$ python3 -q
>>> import numpy as np
>>> np.set_printoptions(precision=2, suppress=True, linewidth=160, legacy="1.25")
>>> A = np.load("x.npy")
>>> A
array([[3., 1., 1., 1., 1., 1.],
       [1., 3., 1., 1., 1., 1.],
       [1., 1., 3., 1., 1., 1.],
       [1., 1., 1., 3., 1., 1.],
       [1., 1., 1., 1., 3., 1.],
       [1., 1., 1., 1., 1., 3.]])
>>> # equal to its transpose
>>> x = np.ones(6)
>>> for _ in range(3):
...     x = A @ x
...     x /= np.linalg.norm(x)
...     print(round(x @ A @ x, 2))
... 
8.0
8.0
8.0
>>> x
array([0.41, 0.41, 0.41, 0.41, 0.41, 0.41])
>>> round(float(np.linalg.eigvalsh(A)[-1]), 2)
8.0
>>> round(np.linalg.norm(A[2], 1), 2), round(np.linalg.norm(A[2], np.inf), 2)
(8.0, 3.0)
>>> np.round(np.linalg.norm(A[2] - A[1]), 2)
2.83
>>> A[2] @ A[1]
10.0
>>> np.linalg.norm(A, axis=0)
array([3.74, 3.74, 3.74, 3.74, 3.74, 3.74])
>>> np.round(np.linalg.norm(A, "nuc"), 2)
18.0
>>> np.linalg.norm(A, axis=1)
array([3.74, 3.74, 3.74, 3.74, 3.74, 3.74])
>>> round(np.linalg.norm(A, 1), 2), np.round(np.linalg.norm(A, np.inf), 2)
(8.0, 8.0)
>>> (A @ A)[0]
array([14., 10., 10., 10., 10., 10.])
>>> np.fft.fft(A[0])
array([8.+0.j, 2.+0.j, 2.+0.j, 2.+0.j, 2.+0.j, 2.+0.j])
>>> A @ (-1.0) ** np.arange(6)
array([ 2., -2.,  2., -2.,  2., -2.])
>>> u = np.array([0, 0, -2, -3, -2, 4])
>>> M2 = A + np.outer(u, np.eye(6)[4])
>>> np.linalg.matrix_rank(np.linalg.inv(M2) - np.linalg.inv(A), tol=1e-8)
1
>>> round(np.linalg.det(M2) / np.linalg.det(A), 2), np.round(1 + np.linalg.solve(A, u)[4], 2)
(0.19, 0.19)
>>> M2
array([[ 3.,  1.,  1.,  1.,  1.,  1.],
       [ 1.,  3.,  1.,  1.,  1.,  1.],
       [ 1.,  1.,  3.,  1., -1.,  1.],
       [ 1.,  1.,  1.,  3., -2.,  1.],
       [ 1.,  1.,  1.,  1.,  1.,  1.],
       [ 1.,  1.,  1.,  1.,  5.,  3.]])
